$ ipython --no-banner

In [1]: import numpy as np

In [2]: np.set_printoptions(precision=2, suppress=True, linewidth=140, sign=" ")

In [3]: F = np.array([[0, 2, -1, -3], [-2, 0, 1, 3], [1, -1, 0, 6], [3, -3, -6, 0]])

In [4]: # antisymmetric, zero diagonal

In [5]: hat = np.triu(np.array([[0, -6, -5, -6], [8, -3, -8, -9], [7, 6, -4, 8], [3, 8, -1, -2]]), 1) + np.eye(4)

In [6]: out = hat @ F @ np.linalg.inv(hat)

In [7]: print(out)
[[  -11.   -41.  -354.  2346.]
 [  -37.  -187. -1626. 11058.]
 [   25.   125.  1077. -7335.]
 [    3.    15.   129.  -879.]]

In [8]: print(np.linalg.matrix_rank(out))
4

In [9]: print(np.trace(out), np.trace(F))
0.0 0

In [10]: print(round(np.linalg.det(out), 2))
144.0

In [11]: rng = np.random.default_rng(23674)

In [12]: theta = np.sort(rng.uniform(-2, 2, 28))

In [13]: mat = np.c_[theta, theta ** 2, theta ** 3] @ np.array([[5, 2, 0, 1, 3], [1, 3, 3, 5, 3], [0, 5, 2, 1, 2]])

In [14]: print(mat)
[[ -5.64 -19.96  -1.29   7.97  -6.45]
 [ -5.54 -17.85  -0.87   7.53  -5.84]
 [ -5.43 -15.83  -0.48   7.06  -5.27]
 [ -4.32  -5.39   0.96   3.69  -2.38]
 [ -2.33  -0.94   0.53   0.7   -1.03]
 [ -2.17  -0.82   0.47   0.56  -0.97]
 [ -1.64  -0.55   0.29   0.23  -0.77]
 [ -1.43  -0.47   0.22   0.13  -0.69]
 [  0.56   0.26   0.04   0.17   0.37]
 [  0.81   0.4    0.08   0.28   0.55]
 [  1.31   0.77   0.22   0.58   0.97]
 [  1.73   1.14   0.39   0.89   1.36]
 [  2.92   2.63   1.13   2.07   2.72]
 [  3.04   2.81   1.23   2.21   2.87]
 [  3.21   3.09   1.37   2.42   3.1 ]
 [  4.39   5.47   2.62   4.1    4.91]
 [  4.39   5.48   2.63   4.11   4.92]
 [  5.77   9.26   4.61   6.55   7.52]
 [  6.17  10.56   5.29   7.34   8.37]
 [  6.65  12.28   6.18   8.36   9.46]
 [  8.97  22.43  11.38  13.96  15.58]
 [  9.21  23.71  12.03  14.63  16.33]
 [ 10.06  28.42  14.4   17.03  19.02]
 [ 10.8   32.85  16.62  19.23  21.5 ]
 [ 10.82  32.95  16.66  19.28  21.56]
 [ 11.3   36.03  18.2   20.77  23.27]
 [ 11.6   38.04  19.19  21.74  24.37]
 [ 11.96  40.5   20.41  22.9   25.71]]

In [15]: print(round(float(np.linalg.norm(mat) ** 2 / np.linalg.norm(mat, 2) ** 2), 2))
1.05

In [16]: print(round(np.linalg.norm(mat, "nuc"), 2))
177.98

In [17]: print(np.linalg.norm(mat, axis=0))
[ 34.91  99.28  47.56  57.18  63.24]

In [18]: print(np.round(np.linalg.norm(mat[2], 1), 2), round(float(np.linalg.norm(mat[2], np.inf)), 2))
34.08 15.83

In [19]: print(np.round(np.linalg.norm(mat[2] - mat[3]), 2))
11.5
